>>> import numpy as np
>>> from numpy import linalg as LA
>>> np.set_printoptions(precision=2, suppress=True, linewidth=200, sign=" ")
>>> A = np.loadtxt("block19.csv", delimiter=",")
>>> A
array([[-2.,  1.,  1.,  1.,  1.,  1.,  1.,  1.,  1.,  1.,  1.],
       [ 1., -2.,  1.,  1.,  1.,  1.,  1.,  1.,  1.,  1.,  1.],
       [ 1.,  1., -2.,  1.,  1.,  1.,  1.,  1.,  1.,  1.,  1.],
       [ 1.,  1.,  1., -2.,  1.,  1.,  1.,  1.,  1.,  1.,  1.],
       [ 1.,  1.,  1.,  1., -2.,  1.,  1.,  1.,  1.,  1.,  1.],
       [ 1.,  1.,  1.,  1.,  1., -2.,  1.,  1.,  1.,  1.,  1.],
       [ 1.,  1.,  1.,  1.,  1.,  1., -2.,  1.,  1.,  1.,  1.],
       [ 1.,  1.,  1.,  1.,  1.,  1.,  1., -2.,  1.,  1.,  1.],
       [ 1.,  1.,  1.,  1.,  1.,  1.,  1.,  1., -2.,  1.,  1.],
       [ 1.,  1.,  1.,  1.,  1.,  1.,  1.,  1.,  1., -2.,  1.],
       [ 1.,  1.,  1.,  1.,  1.,  1.,  1.,  1.,  1.,  1., -2.]])
>>> vec = np.array([-2, 2, 8, 0, 3, 8, -9, 6, 2, -3, 7])
>>> rhs = A @ vec
>>> rhs
array([28., 16., -2., 22., 13., -2., 49.,  4., 16., 31.,  1.])
>>> LA.solve(A, A[:, 0])
array([ 1., -0.,  0.,  0., -0., -0., -0., -0., -0., -0., -0.])
>>> LA.solve(A, rhs + A[:, 6])
array([-2.,  2.,  8.,  0.,  3.,  8., -8.,  6.,  2., -3.,  7.])
>>> M = np.load("out17.npy")
>>> M
array([[-1,  0, -1,  0],
       [ 1,  0,  1,  0],
       [-1,  0, -1,  0],
       [ 1,  0,  1,  0]])
>>> # columns 0 and 2 are equal
>>> hat = np.triu(np.array([[-3, -1, -4, 5], [1, 2, -2, -5], [-1, 3, 4, -3], [0, -5, 1, -3]]), 1) + np.eye(4)
>>> out = hat @ M @ LA.inv(hat)
>>> hat @ M - M @ hat
array([[ 8., -1.,  4.,  2.],
       [-3.,  1.,  1., -2.],
       [-3., -1., -7.,  2.],
       [ 0.,  1.,  4., -2.]])
>>> round(float(LA.det(out)), 2)
-0.0
>>> rng = np.random.default_rng(4090)
>>> out = A + rng.integers(-2, 3, (11, 1)) @ rng.integers(-2, 3, (1, 11))
>>> out
array([[ 0.,  3.,  3., -3.,  1.,  1., -3.,  1.,  1.,  3.,  5.],
       [ 0., -3.,  0.,  3.,  1.,  1.,  3.,  1.,  1.,  0., -1.],
       [ 1.,  1., -2.,  1.,  1.,  1.,  1.,  1.,  1.,  1.,  1.],
       [-1., -1., -1.,  2.,  1.,  1.,  5.,  1.,  1., -1., -3.],
       [ 0.,  0.,  0.,  3., -2.,  1.,  3.,  1.,  1.,  0., -1.],
       [ 3.,  3.,  3., -3.,  1., -2., -3.,  1.,  1.,  3.,  5.],
       [ 2.,  2.,  2., -1.,  1.,  1., -4.,  1.,  1.,  2.,  3.],
       [ 1.,  1.,  1.,  1.,  1.,  1.,  1., -2.,  1.,  1.,  1.],
       [ 2.,  2.,  2., -1.,  1.,  1., -1.,  1., -2.,  2.,  3.],
       [ 3.,  3.,  3., -3.,  1.,  1., -3.,  1.,  1.,  0.,  5.],
       [ 3.,  3.,  3., -3.,  1.,  1., -3.,  1.,  1.,  3.,  2.]])
>>> np.abs(out - A).sum(axis=1)
array([ 20.,  10.,   0.,  20.,  10.,  20.,  10.,   0.,  10.,  20.,  20.])
>>> np.round(LA.svd(out - A, compute_uv=False), 2) + 0
array([ 19.6,   0. ,   0. ,   0. ,   0. ,   0. ,   0. ,   0. ,   0. ,   0. ,   0. ])
>>> out - A
array([[ 2.,  2.,  2., -4.,  0.,  0., -4.,  0.,  0.,  2.,  4.],
       [-1., -1., -1.,  2.,  0.,  0.,  2.,  0.,  0., -1., -2.],
       [ 0.,  0.,  0.,  0.,  0.,  0.,  0.,  0.,  0.,  0.,  0.],
       [-2., -2., -2.,  4.,  0.,  0.,  4.,  0.,  0., -2., -4.],
       [-1., -1., -1.,  2.,  0.,  0.,  2.,  0.,  0., -1., -2.],
       [ 2.,  2.,  2., -4.,  0.,  0., -4.,  0.,  0.,  2.,  4.],
       [ 1.,  1.,  1., -2.,  0.,  0., -2.,  0.,  0.,  1.,  2.],
       [ 0.,  0.,  0.,  0.,  0.,  0.,  0.,  0.,  0.,  0.,  0.],
       [ 1.,  1.,  1., -2.,  0.,  0., -2.,  0.,  0.,  1.,  2.],
       [ 2.,  2.,  2., -4.,  0.,  0., -4.,  0.,  0.,  2.,  4.],
       [ 2.,  2.,  2., -4.,  0.,  0., -4.,  0.,  0.,  2.,  4.]])
>>> M.ravel(order="F")
array([-1,  1, -1,  1,  0,  0,  0,  0, -1,  1, -1,  1,  0,  0,  0,  0])
>>> M.reshape(4, 5)
Traceback (most recent call last):
  File "<python-input-24>", line 1, in <module>
    M.reshape(4, 5)
    ~~~~~~~~~^^^^^^
ValueError: cannot reshape array of size 16 into shape (4,5)
>>> blk = M.reshape(4, 2, -1)
>>> blk.shape
(4, 2, 2)
>>> np.swapaxes(blk, 1, 2)[0]
array([[-1, -1],
       [ 0,  0]])
>>> blk.transpose(1, 0, 2)
array([[[-1,  0],
        [ 1,  0],
        [-1,  0],
        [ 1,  0]],

       [[-1,  0],
        [ 1,  0],
        [-1,  0],
        [ 1,  0]]])
>>> blk[:, 0]
array([[-1,  0],
       [ 1,  0],
       [-1,  0],
       [ 1,  0]])
>>> data = np.load("sample18.npy")
>>> data
array([[-14.32,  -8.98, -28.96,  14.96, -23.23,  10.61, -28.36],
       [  2.2 ,  19.34,  10.75,   3.05, -21.75,   7.83,  -7.54],
       [-12.72,  -8.69, -30.12,  15.8 , -23.  ,  11.32, -28.87],
       [  3.32,  18.75,   8.79,   4.27, -19.91,   7.18,  -8.47],
       [-13.66,  -8.07, -28.43,  17.66, -22.61,  12.92, -29.14],
       [  0.9 ,  19.32,  11.74,   2.69, -22.39,   9.48,  -8.89],
       [  1.21,  18.93,   8.77,   4.59, -20.32,   5.99,  -7.27],
       [-13.16,  -9.1 , -29.84,  17.36, -24.67,  10.32, -27.83],
       [-11.22,  -7.97, -30.27,  17.2 , -21.92,  11.46, -27.28],
       [-12.77,  -8.39, -30.46,  15.1 , -23.21,  10.95, -26.93],
       [-11.95,  -7.51, -30.47,  15.71, -24.15,  11.62, -29.76],
       [  0.72,  20.84,   8.86,   4.48, -20.59,   8.23,  -7.85],
       [  2.36,  19.77,  10.8 ,   4.66, -22.62,   6.1 ,  -6.1 ],
       [  1.05,  20.92,   9.71,   3.24, -23.39,  10.37,  -7.07],
       [-12.74,  -8.07, -29.73,  14.82, -24.46,  11.99, -28.2 ],
       [  4.5 ,  20.05,   9.96,   5.31, -22.52,   7.6 ,  -9.22],
       [  1.03,  18.55,  10.36,   4.53, -24.07,   6.38,  -8.85],
       [  1.41,  21.14,   9.29,   3.98, -22.11,   8.4 ,  -7.81],
       [-11.72,  -7.43, -30.13,  15.65, -23.56,  10.62, -27.15],
       [  2.52,  18.3 ,  11.24,   4.36, -21.03,   7.88,  -8.32],
       [  1.97,  19.28,  11.05,   4.24, -22.22,   7.75,  -6.77],
       [ -9.96,  -8.23, -28.66,  15.67, -24.36,  10.95, -28.47],
       [  2.97,  21.32,  12.41,   3.86, -21.47,   8.44,  -9.17],
       [-11.79,  -7.95, -30.6 ,  17.45, -24.13,  11.31, -28.48],
       [  1.94,  21.28,   9.03,   4.61, -22.18,   7.63, -11.28],
       [-12.65,  -8.02, -28.94,  15.33, -23.63,  12.51, -27.72],
       [-12.73,  -7.1 , -27.78,  16.37, -23.98,  11.63, -29.35],
       [-12.83,  -7.45, -30.7 ,  17.24, -24.22,  11.18, -28.61],
       [  1.84,  21.32,   8.42,   4.96, -21.61,   8.63,  -8.52],
       [-11.8 ,  -9.89, -29.68,  16.88, -24.53,  11.63, -26.95],
       [-12.37,  -7.19, -30.18,  16.07, -25.43,  11.12, -27.6 ],
       [-10.76,  -8.02, -30.2 ,  15.77, -24.53,  10.8 , -27.05],
       [  2.41,  20.49,   9.85,   5.03, -21.6 ,   8.77,  -7.96],
       [-11.51,  -7.38, -29.82,  15.83, -24.34,  10.43, -27.09]])
>>> vec = np.array([2, 1, 2, 1, 0, -2, -2])
>>> rhs = data @ vec
>>> np.round(LA.pinv(data) @ data, 2) + 0
array([[ 1.,  0.,  0.,  0.,  0.,  0.,  0.],
       [ 0.,  1.,  0.,  0.,  0.,  0.,  0.],
       [ 0.,  0.,  1.,  0.,  0.,  0.,  0.],
       [ 0.,  0.,  0.,  1.,  0.,  0.,  0.],
       [ 0.,  0.,  0.,  0.,  1.,  0.,  0.],
       [ 0.,  0.,  0.,  0.,  0.,  1.,  0.],
       [ 0.,  0.,  0.,  0.,  0.,  0.,  1.]])
>>> np.round(LA.solve(data.T @ data, data.T @ rhs), 2) + 0
array([ 2.,  1.,  2.,  1.,  0., -2., -2.])
>>> rhs = rhs + 0.1 * rng.normal(size=34)
>>> rhs
array([-45.07,  47.54, -43.55,  49.91, -42.36,  46.06,  45.94, -42.79, -42.1 , -47.82, -40.39,  43.81,  50.77,  39.1 , -45.84,  57.56,  50.94,  45.58, -42.44,  51.02,  47.6 , -34.87,  57.5 , -40.87,
        55.1 , -45.42, -36.42, -42.35,  46.51, -45.34, -43.25, -41.43,  48.45, -40.83])
>>> c, *_ = LA.lstsq(data, rhs)
>>> np.round(data.T @ (rhs - data @ c), 2) + 0
array([ 0.,  0.,  0.,  0.,  0.,  0.,  0.])
>>> np.round(LA.norm(rhs - data @ c), 2)
np.float64(0.49)
